% python3 -q
>>> import numpy as np
>>> np.set_printoptions(precision=2, suppress=True, linewidth=140)
>>> rnd = lambda a: np.round(a, 2) + 0
>>> F = np.loadtxt("run12.csv", delimiter=",")
>>> rnd(F)
array([[0.58, 0.35, 0.35],
       [0.35, 0.21, 0.21],
       [0.35, 0.21, 0.21]])
>>> rk = np.linalg.matrix_rank(F)
>>> rk
np.int64(1)
>>> ns = np.linalg.svd(F)[2][rk:].T
>>> ns.shape
(3, 2)
>>> E = np.array([[0.0, 0.0, 1.0], [3.0, 3.0, 1.0], [0.0, 0.0, 5.0]])
>>> E
array([[0., 0., 1.],
       [3., 3., 1.],
       [0., 0., 5.]])
>>> U, sig, VT = np.linalg.svd(E)
>>> evecs = VT[:(sig > 1e-8).sum()]
>>> rng = np.random.default_rng(55064)
>>> vec = E[2] + 3 * E[0] + rng.integers(2) * np.eye(3)[2]
>>> vec
array([0., 0., 8.])
>>> np.allclose(evecs.T @ evecs @ vec, vec)
True
>>> np.linalg.matrix_rank(np.vstack([E, vec]))
np.int64(2)
>>> rk = np.linalg.matrix_rank(E)
>>> rk
np.int64(2)
>>> ns = np.linalg.svd(E)[2][rk:].T
>>> [int(np.linalg.matrix_rank(E[:i])) for i in range(1, len(E) + 1)]
[1, 2, 2]
>>> rnd(ns @ ns.T)
array([[ 0.5, -0.5,  0. ],
       [-0.5,  0.5,  0. ],
       [ 0. ,  0. ,  0. ]])
>>> np.linalg.matrix_rank(E.T @ E), np.linalg.matrix_rank(E @ E.T)
(np.int64(2), np.int64(2))
>>> rnd(ns[:, 0] / ns[np.abs(ns[:, 0]).round(6).argmax(), 0])
array([ 1., -1.,  0.])
>>> other = np.array([[0, 1, 1]])
>>> data = np.block([[np.zeros((1, 1)), other], [other.T, np.zeros((3, 3))]])
>>> data
array([[0., 0., 1., 1.],
       [0., 0., 0., 0.],
       [1., 0., 0., 0.],
       [1., 0., 0., 0.]])
>>> # rows 2 and 3 are equal
>>> U, sig, VT = np.linalg.svd(data)
>>> np.argmax(sig[:-1] / (sig[1:] + 1e-6)) + 1
np.int64(2)
>>> rnd(sig)
array([1.41, 1.41, 0.  , 0.  ])
>>> other = U[:, :2] @ np.diag(sig[:2]) @ VT[:2]
>>> rnd(np.abs(data - other).max())
np.float64(0.0)
>>> np.linalg.matrix_rank(data, rtol=0.05)
np.int64(2)
>>> rnd(other)
array([[0., 0., 1., 1.],
       [0., 0., 0., 0.],
       [1., 0., 0., 0.],
       [1., 0., 0., 0.]])
